% python3 -q
>>> import numpy as np
>>> np.set_printoptions(suppress=True, linewidth=100)
>>> def rd(a):
...     return np.round(a, 2) + 0
... 
>>> M = np.load("m.npy")
>>> print(M)
[[ 1 -1  1 -1 -1  1 -1  1]
 [ 1 -1 -1  1  1 -1 -1  1]
 [ 1 -1  1 -1  1 -1  1 -1]
 [ 1  1  1  1  1  1  1  1]
 [ 1  1  1  1 -1 -1 -1 -1]]
>>> t = np.radians(36)
>>> r_ = np.eye(8)
>>> r_[0, 0] = r_[3, 3] = np.cos(t)
>>> r_[0, 3], r_[3, 0] = -np.sin(t), np.sin(t)
>>> print(rd(r_))
[[ 0.81  0.    0.   -0.59  0.    0.    0.    0.  ]
 [ 0.    1.    0.    0.    0.    0.    0.    0.  ]
 [ 0.    0.    1.    0.    0.    0.    0.    0.  ]
 [ 0.59  0.    0.    0.81  0.    0.    0.    0.  ]
 [ 0.    0.    0.    0.    1.    0.    0.    0.  ]
 [ 0.    0.    0.    0.    0.    1.    0.    0.  ]
 [ 0.    0.    0.    0.    0.    0.    1.    0.  ]
 [ 0.    0.    0.    0.    0.    0.    0.    1.  ]]
>>> Y = M @ r_.T
>>> print(np.allclose(np.linalg.norm(M, axis=1), np.linalg.norm(Y, axis=1)))
True
>>> print(rd(np.linalg.svd(M, compute_uv=False)), rd(np.linalg.svd(Y, compute_uv=False)))
[2.83 2.83 2.83 2.83 2.83] [2.83 2.83 2.83 2.83 2.83]
>>> print(rd(Y))
[[ 1.4  -1.    1.   -0.22 -1.    1.   -1.    1.  ]
 [ 0.22 -1.   -1.    1.4   1.   -1.   -1.    1.  ]
 [ 1.4  -1.    1.   -0.22  1.   -1.    1.   -1.  ]
 [ 0.22  1.    1.    1.4   1.    1.    1.    1.  ]
 [ 0.22  1.    1.    1.4  -1.   -1.   -1.   -1.  ]]
>>> print(rd(np.abs(Y - M).max(axis=0)))
[0.78 0.   0.   0.78 0.   0.   0.   0.  ]
>>> print(np.allclose(M @ M.T, Y @ Y.T))
True
>>> f = np.array([1, 0])
>>> print(np.polyval(f, M[1]))
[ 1 -1 -1  1  1 -1 -1  1]
>>> A = np.load("data.npy")
>>> print(A)
[[ 2 -2  2]
 [ 2  4 -3]
 [ 0  0  0]
 [ 0  0  0]
 [ 0  0  0]
 [ 1 -1 -1]
 [ 0  0  0]
 [-1  1 -3]
 [ 2  4 -3]
 [ 0  0  0]
 [ 0  0  0]
 [ 3  3  0]
 [ 2 -2  2]]
>>> G = np.cov(A, rowvar=False)
>>> print(rd(A.std(axis=0)))
[1.17 1.91 1.6 ]
>>> print(rd(np.linalg.eigvalsh(G)[::-1]))
[6.02 1.84 0.32]
>>> print(G.shape)
(3, 3)
>>> W2 = A[[4, 11]].astype(float)
>>> for _ in range(7):
...     idx = np.linalg.norm(A[:, None] - W2, axis=-1).argmin(axis=1)
...     W2 = np.array([A[idx == j].mean(axis=0) for j in range(2)])
... 
>>> print(idx)
[0 1 0 0 0 0 0 0 1 0 0 1 0]
>>> print(np.bincount(idx))
[10  3]
>>> print(np.abs(W2[1] - W2[0]).argmax())
1
>>> idx = A[:, 1] > np.median(A[:, 1])
>>> f = A[idx].mean(axis=0) - A[~idx].mean(axis=0)
>>> print(idx.astype(int))
[0 1 0 0 0 0 0 1 1 0 0 1 0]
>>> print(((A - A.mean(axis=0)) @ f > 0).astype(int))
[0 1 0 0 0 0 0 1 1 0 0 1 0]
>>> x = np.array([-2, 5, 3])
>>> rhs = A @ x
>>> print(rd(np.linalg.pinv(A) @ A))
[[1. 0. 0.]
 [0. 1. 0.]
 [0. 0. 1.]]
>>> print(rd(np.linalg.lstsq(A, rhs)[0]))
[-2.  5.  3.]
>>> print(rhs)
[ -8   7   0   0   0 -10   0  -2   7   0   0   9  -8]
>>> try:
...     np.linalg.solve(A, rhs)
... except np.linalg.LinAlgError as e:
...     print("failed:", e)
... 
failed: Last 2 dimensions of the array must be square
>>> rng = np.random.default_rng(100228)
>>> rhs = rhs + 0.3 * rng.normal(size=13)
>>> print(rd(rhs))
[-8.28  7.13 -0.25  0.05 -0.43 -9.9  -0.2  -2.17  7.   -0.25  0.    8.84 -8.19]
>>> c, *_ = np.linalg.lstsq(A, rhs)
>>> print(c.round())
[-2.  5.  3.]
>>> print(rd(A.T @ (rhs - A @ c)))
[0. 0. 0.]
>>> print(rd(c))
[-2.05  5.02  2.99]
>>> cen = A - A.mean(axis=0)
>>> U, sv, Vh = np.linalg.svd(cen, full_matrices=False)
>>> print(rd(sv))
[8.5  4.69 1.96]
>>> print(np.abs(U[:, 0]).argmax())
1
>>> print(rd(np.abs(Vh[-1])))
[0.51 0.57 0.65]
>>> print(np.abs(Vh[0]).argmax())
1
>>> print(np.linalg.matrix_rank(cen))
3
>>> arr = np.loadtxt("out14.csv", delimiter=",")
>>> print(arr)
[[ 0.  1. -1.]
 [ 1.  0. -1.]
 [ 0.  0.  0.]
 [-1.  1.  0.]
 [ 0.  0.  0.]
 [ 0.  0.  0.]
 [ 0.  0.  0.]
 [ 0.  0.  0.]
 [ 0.  0.  0.]
 [ 0.  3.  1.]
 [ 0.  0.  0.]
 [ 1.  2.  1.]
 [ 1.  0. -1.]
 [ 1.  0. -1.]
 [ 1.  0. -1.]
 [ 1.  0. -1.]
 [ 1.  2.  1.]
 [ 1.  2.  1.]
 [ 1.  3.  0.]
 [ 0.  3.  1.]
 [ 0.  3.  1.]
 [ 0.  0.  0.]
 [ 0.  0.  0.]]
>>> cen = (arr - arr.mean(axis=0)) / arr.std(axis=0)
>>> print(np.argwhere(np.abs(cen) > 2))
[[3 0]]
>>> print(rd(cen.std(axis=0)))
[1. 1. 1.]
>>> c = np.linalg.lstsq(np.delete(cen, 1, axis=1), cen[:, 1])[0]
>>> print(rd(c))
[0.23 0.76]
>>> print(np.abs(c).argmax())
1
>>> dist = np.linalg.norm(arr[:, None] - arr[None], axis=-1)
>>> print(dist.mean(axis=1).argmax())
9
>>> print(rd(dist[:5, :5]))
[[0.   1.41 1.41 1.41 1.41]
 [1.41 0.   1.41 2.45 1.41]
 [1.41 1.41 0.   1.41 0.  ]
 [1.41 2.45 1.41 0.   1.41]
 [1.41 1.41 0.   1.41 0.  ]]
>>> print(np.flatnonzero(dist[12] < dist.mean() / 2))
[ 1 12 13 14 15]
>>> print((dist + 1e9 * np.eye(23)).round(6).argmin(axis=1))
[ 1 12  4  0  2  2  2  2  2 19  2 16  1  1  1  1 11 11  9  9  9  2  2]
>>> cen = arr - arr.mean(axis=0)
>>> vecs = np.linalg.svd(cen)[2][:1]
>>> Y = cen - cen @ vecs.T @ vecs
>>> print(np.linalg.norm(Y, axis=1).round(6).argmax())
3
>>> print(rd(np.diag(vecs.T @ vecs)))
[0.  0.8 0.2]
>>> W2 = arr[[7, 12]].astype(float)
>>> for _ in range(3):
...     idx = np.linalg.norm(arr[:, None] - W2, axis=-1).argmin(axis=1)
...     W2 = np.array([arr[idx == j].mean(axis=0) for j in range(2)])
... 
>>> print(idx)
[0 1 0 0 0 0 0 0 0 0 0 0 1 1 1 1 0 0 0 0 0 0 0]
>>> print(np.abs(W2[1] - W2[0]).argmax())
2
>>> print(rd(W2))
[[ 0.17  1.11  0.28]
 [ 1.    0.   -1.  ]]
>>> E = np.load("dump.npy")
>>> print(E)
[[0 0 0 0 0]
 [0 0 0 1 0]
 [0 0 0 1 0]
 [0 1 1 0 0]
 [0 0 0 0 0]]
>>> idx = rng.permutation(5)
>>> print(idx)
[2 1 0 3 4]
>>> Y = E[idx][:, idx]
>>> print(np.trace(Y))
0
>>> print(Y)
[[0 0 0 1 0]
 [0 0 0 1 0]
 [0 0 0 0 0]
 [1 1 0 0 0]
 [0 0 0 0 0]]
>>> print(np.diag(Y))
[0 0 0 0 0]
>>> print(np.allclose(Y, E))
False
>>> U, sv, Vh = np.linalg.svd(E)
>>> print(rd(sv))
[1.41 1.41 0.   0.   0.  ]
>>> Y = U[:, :2] @ np.diag(sv[:2]) @ Vh[:2]
>>> print(Y)
[[0. 0. 0. 0. 0.]
 [0. 0. 0. 1. 0.]
 [0. 0. 0. 1. 0.]
 [0. 1. 1. 0. 0.]
 [0. 0. 0. 0. 0.]]
>>> print(rd(np.linalg.norm(E - Y) / np.linalg.norm(E)))
0.0
>>> print(np.abs(E - Y).max())
0.0
>>> print(np.linalg.matrix_rank(Y))
2
>>> print(rd(np.linalg.norm(E - Y, 2)), sv[2])
0.0 0.0
>>> rank = np.linalg.matrix_rank(E)
>>> print(rank)
2
>>> null = np.linalg.svd(E)[2][rank:].T
>>> print(null.shape)
(5, 3)
>>> print(np.allclose(E @ null, 0))
True
>>> print([int(np.linalg.matrix_rank(np.delete(E, i, axis=0))) for i in range(5)])
[2, 2, 2, 1, 2]
>>> print([int(np.linalg.matrix_rank(E[:i])) for i in range(1, len(E) + 1)])
[0, 1, 1, 2, 2]
>>> print(np.linalg.matrix_rank(E, rtol=0.1))
2
>>> print(rd(np.linalg.norm(E, 2) / np.linalg.norm(E)))
0.71
>>> print(np.argsort(-np.linalg.norm(E, axis=0).round(6), kind="stable")[:3])
[3 1 2]
>>> print(rd(np.linalg.det(E)))
0.0
>>> print(np.flatnonzero(np.linalg.matrix_power((E != 0) + (E.T != 0) + np.eye(5), 5)[2]))
[1 2 3]
>>> print(E @ E)
[[0 0 0 0 0]
 [0 1 1 0 0]
 [0 1 1 0 0]
 [0 0 0 2 0]
 [0 0 0 0 0]]
>>> print((np.linalg.matrix_power((E != 0) + (E.T != 0) + np.eye(5), 5) > 0).astype(int))
[[1 0 0 0 0]
 [0 1 1 1 0]
 [0 1 1 1 0]
 [0 1 1 1 0]
 [0 0 0 0 1]]
>>> F = np.load("layer12.npy")
>>> print(F)
[[-5  0  2]
 [ 0 -5  0]
 [ 2  0 -5]]
>>> x = np.array([3, 3, 8])
>>> print((F @ x).argmax())
0
>>> print(F * x)
[[-15   0  16]
 [  0 -15   0]
 [  6   0 -40]]
>>> mat = np.load("mat.npy")
>>> print(rd(mat))
[[ 6.66 -3.38  5.32  3.99]
 [ 7.66  5.36  2.65 -2.36]
 [-2.46  6.77 -4.04 -5.63]
 [ 7.87 -1.41  5.32  2.78]
 [ 8.52  0.5   5.    1.48]
 [ 7.58  5.46  2.56 -2.46]
 [-8.46 -0.25 -5.06 -1.66]
 [ 4.47 -5.53  4.8   5.13]
 [ 8.64  1.23  4.79  0.95]
 [-8.62 -1.07 -4.84 -1.07]
 [ 8.37 -0.08  5.13  1.89]
 [ 5.26 -4.88  5.04  4.81]
 [-0.73  7.46 -3.25 -5.77]
 [ 4.85  7.46  0.15 -4.56]
 [-8.12  0.83 -5.26 -2.4 ]
 [ 0.54  7.76 -2.59 -5.72]]
>>> dist = np.linalg.norm(mat[:, None] - mat[None], axis=-1)
>>> print(dist[3].round(6).argsort(kind="stable")[:4])
[ 3 10  4  0]
>>> print(rd(dist[:5, :5]))
[[ 0.   11.17 19.14  2.61  4.99]
 [11.17  0.   12.65  8.91  6.68]
 [19.14 12.65  0.   18.23 17.09]
 [ 2.61  8.91 18.23  0.    2.42]
 [ 4.99  6.68 17.09  2.42  0.  ]]
>>> print(rd(dist[3]))
[ 2.61  8.91 18.23  0.    2.42  9.08 19.89  5.85  3.35 19.75  1.69  4.8  17.3  12.98 19.99 16.52]
>>> print(np.linalg.matrix_rank(dist ** 2))
3
>>> print(np.unravel_index(dist.round(6).argmax(), dist.shape))
(np.int64(8), np.int64(9))
